% ipython --no-banner

In [1]: import numpy as np

In [2]: np.set_printoptions(suppress=True, linewidth=100)

In [3]: def rnd(a):
   ...:     return np.round(a, 2) + 0
   ...: 

In [4]: W0 = np.load("block18.npy")

In [5]: W0
Out[5]: 
array([[ 1,  0,  0],
       [-3,  1,  0],
       [-3, -2,  1]])

In [6]: w, V = np.linalg.eig(W0)

In [7]: rnd(np.sort(np.linalg.eigvals(W0 @ W0)))
Out[7]: array([1., 1., 1.])

In [8]: rnd(np.sort(np.linalg.eigvals(W0.T)))
Out[8]: array([1., 1., 1.])

In [9]: np.linalg.matrix_rank(W0, rtol=0.1)
Out[9]: np.int64(2)

In [10]: np.argsort(-np.linalg.norm(W0, axis=0).round(6), kind="stable")[:3]
Out[10]: array([0, 1, 2])

In [11]: [round(float(x), 2) for x in np.linalg.svd(W0, compute_uv=False)[:3]]
Out[11]: [4.49, 2.19, 0.1]

In [12]: round(np.log10(np.linalg.cond(W0)))
Out[12]: 2

In [13]: print(rnd(np.linalg.norm(W0, 2) / np.linalg.norm(W0)))
0.9

In [14]: rng = np.random.default_rng(5304)

In [15]: idx = rng.permutation(3)

In [16]: idx
Out[16]: array([0, 1, 2])

In [17]: A2 = W0[idx][:, idx]

In [18]: rnd(np.sort(np.abs(np.linalg.eigvals(A2))))
Out[18]: array([1., 1., 1.])

In [19]: np.allclose(A2, W0)
Out[19]: True

In [20]: A2
Out[20]: 
array([[ 1,  0,  0],
       [-3,  1,  0],
       [-3, -2,  1]])

In [21]: np.trace(A2)
Out[21]: np.int64(3)

In [22]: rnd(np.linalg.det(A2)), rnd(np.linalg.det(W0[idx]))
Out[22]: (np.float64(1.0), np.float64(1.0))

In [23]: O, _ = np.linalg.qr(np.array([[1.7, -0.1, 0.3, -0.1],
    ...:     [-0.2, 0.2, -0.1, 0.5],
    ...:     [0.1, -0.1, 1.8, -0.5],
    ...:     [0.3, 0.8, 1.0, -0.8]]))

In [24]: mat = 3 * O

In [25]: print(rnd(mat))
[[-2.93  0.4   0.28 -0.42]
 [ 0.34 -0.72  0.31 -2.87]
 [-0.17  0.36 -2.94 -0.43]
 [-0.52 -2.86 -0.41  0.61]]

In [26]: rnd(np.linalg.svd(mat, compute_uv=False))
Out[26]: array([3., 3., 3., 3.])

In [27]: rnd(mat[:, 2] @ mat[:, 0])
Out[27]: np.float64(0.0)

In [28]: feats = np.array([[0, -1, 4, 5], [-3, -4, 1, 2], [-3, -4, 1, 2]])

In [29]: feats
Out[29]: 
array([[ 0, -1,  4,  5],
       [-3, -4,  1,  2],
       [-3, -4,  1,  2]])

In [30]: Uu, sv, vt = np.linalg.svd(feats)

In [31]: np.argmax(sv[:-1] / (sv[1:] + 1e-6)) + 1
Out[31]: np.int64(2)

In [32]: A2 = Uu[:, :2] @ np.diag(sv[:2]) @ vt[:2]

In [33]: print(rnd(np.linalg.norm(feats - A2) / np.linalg.norm(feats)))
0.0

In [34]: rnd(np.linalg.norm(feats - A2, 2)), rnd(sv[2])
Out[34]: (np.float64(0.0), np.float64(0.0))

In [35]: rnd(A2)
Out[35]: 
array([[ 0., -1.,  4.,  5.],
       [-3., -4.,  1.,  2.],
       [-3., -4.,  1.,  2.]])

In [36]: Uu, sv, vt = np.linalg.svd(feats)

In [37]: V = vt[:(sv > 1e-8).sum()]

In [38]: vec = feats[0] + -3 * feats[2] + rng.integers(2) * np.eye(4)[0]

In [39]: vec
Out[39]: array([10., 11.,  1., -1.])

In [40]: rnd(np.linalg.norm(vec - V.T @ V @ vec))
Out[40]: np.float64(0.77)

In [41]: rnd(V.T @ V)
Out[41]: 
array([[ 0.4 ,  0.48,  0.1 ,  0.02],
       [ 0.48,  0.6 ,  0.02, -0.1 ],
       [ 0.1 ,  0.02,  0.4 ,  0.48],
       [ 0.02, -0.1 ,  0.48,  0.6 ]])

In [42]: m1 = np.arange(16).reshape(4, 4) + -3

In [43]: print(m1)
[[-3 -2 -1  0]
 [ 1  2  3  4]
 [ 5  6  7  8]
 [ 9 10 11 12]]

In [44]: Uu, sv, vt = np.linalg.svd(m1)

In [45]: V = vt[:(sv > 1e-8).sum()]

In [46]: vec = m1[3] + 5 * m1[2] + rng.integers(2) * np.eye(4)[2]

In [47]: vec
Out[47]: array([34., 40., 46., 52.])

In [48]: np.linalg.matrix_rank(np.vstack([m1, vec]))
Out[48]: np.int64(2)

In [49]: np.allclose(V.T @ V @ vec, vec)
Out[49]: True

In [50]: rnd(np.linalg.norm(vec - V.T @ V @ vec))
Out[50]: np.float64(0.0)

In [51]: idx = rng.permutation(4)

In [52]: idx
Out[52]: array([0, 1, 3, 2])

In [53]: A2 = m1[idx][:, idx]

In [54]: A2
Out[54]: 
array([[-3, -2,  0, -1],
       [ 1,  2,  4,  3],
       [ 9, 10, 12, 11],
       [ 5,  6,  8,  7]])

In [55]: print(np.diag(A2))
[-3  2 12  7]

In [56]: print(np.trace(A2))
18

In [57]: Uu, sv, vt = np.linalg.svd(m1)

In [58]: np.argmax(sv[:-1] / (sv[1:] + 1e-6)) + 1
Out[58]: np.int64(2)

In [59]: A2 = Uu[:, :2] @ np.diag(sv[:2]) @ vt[:2]

In [60]: print(rnd(A2))
[[-3. -2. -1.  0.]
 [ 1.  2.  3.  4.]
 [ 5.  6.  7.  8.]
 [ 9. 10. 11. 12.]]

In [61]: np.linalg.matrix_rank(A2)
Out[61]: np.int64(2)

In [62]: rnd(np.abs(m1 - A2).max())
Out[62]: np.float64(0.0)

In [63]: F = np.loadtxt("m.csv", delimiter=",")

In [64]: rnd(F)
Out[64]: 
array([[-0.5 ,  0.  , -0.87],
       [ 0.  ,  1.  ,  0.  ],
       [ 0.87,  0.  , -0.5 ]])

In [65]: print(rnd(F.mean(axis=0)))
[ 0.12  0.33 -0.46]

In [66]: rnd(np.linalg.svd(F, compute_uv=False))
Out[66]: array([1., 1., 1.])

In [67]: F.shape
Out[67]: (3, 3)

In [68]: np.abs(F).max()
Out[68]: np.float64(1.0)

In [69]: print(rnd(np.diff(F, axis=0)))
[[ 0.5   1.    0.87]
 [ 0.87 -1.   -0.5 ]]

In [70]: rnd(F - F[0])
Out[70]: 
array([[0.  , 0.  , 0.  ],
       [0.5 , 1.  , 0.87],
       [1.37, 0.  , 0.37]])

In [71]: np.zeros(3, 3)
TypeError: Cannot interpret '3' as a data type


In [72]: rnd(F.sum(axis=1))
Out[72]: array([-1.37,  1.  ,  0.37])

In [73]: O = F.astype(float).copy()

In [74]: for j in range(3):
    ...:     O[:, j] -= O[:, :j] @ (O[:, :j].T @ O[:, j])
    ...:     O[:, j] /= np.linalg.norm(O[:, j])
    ...: 

In [75]: rnd(O.T @ O)
Out[75]: 
array([[1., 0., 0.],
       [0., 1., 0.],
       [0., 0., 1.]])

In [76]: rnd(O)
Out[76]: 
array([[-0.5 ,  0.  , -0.87],
       [ 0.  ,  1.  ,  0.  ],
       [ 0.87,  0.  , -0.5 ]])

In [77]: vec = np.array([1, 2, 0])

In [78]: rnd(np.linalg.inv(F))
Out[78]: 
array([[-0.5 ,  0.  ,  0.87],
       [ 0.  ,  1.  ,  0.  ],
       [-0.87,  0.  , -0.5 ]])

In [79]: rnd(np.linalg.norm(vec)), rnd(np.linalg.norm(F @ vec))
Out[79]: (np.float64(2.24), np.float64(2.24))

In [80]: u = np.array([4, 3, 1, 0])

In [81]: data = -3 * np.eye(4) + np.outer(u, u)

In [82]: data
Out[82]: 
array([[13., 12.,  4.,  0.],
       [12.,  6.,  3.,  0.],
       [ 4.,  3., -2.,  0.],
       [ 0.,  0.,  0., -3.]])

In [83]: data @ data
Out[83]: 
array([[329., 240.,  80.,   0.],
       [240., 189.,  60.,   0.],
       [ 80.,  60.,  29.,   0.],
       [  0.,   0.,   0.,   9.]])

In [84]: (data != 0).astype(int)
Out[84]: 
array([[1, 1, 1, 0],
       [1, 1, 1, 0],
       [1, 1, 1, 0],
       [0, 0, 0, 1]])

In [85]: print(rnd(np.sort(np.linalg.eigvals(data).real)))
[-3. -3. -3. 23.]

In [86]: (np.linalg.matrix_power((data != 0) + (data.T != 0) + np.eye(4), 4) > 0).astype(int)
Out[86]: 
array([[1, 1, 1, 0],
       [1, 1, 1, 0],
       [1, 1, 1, 0],
       [0, 0, 0, 1]])
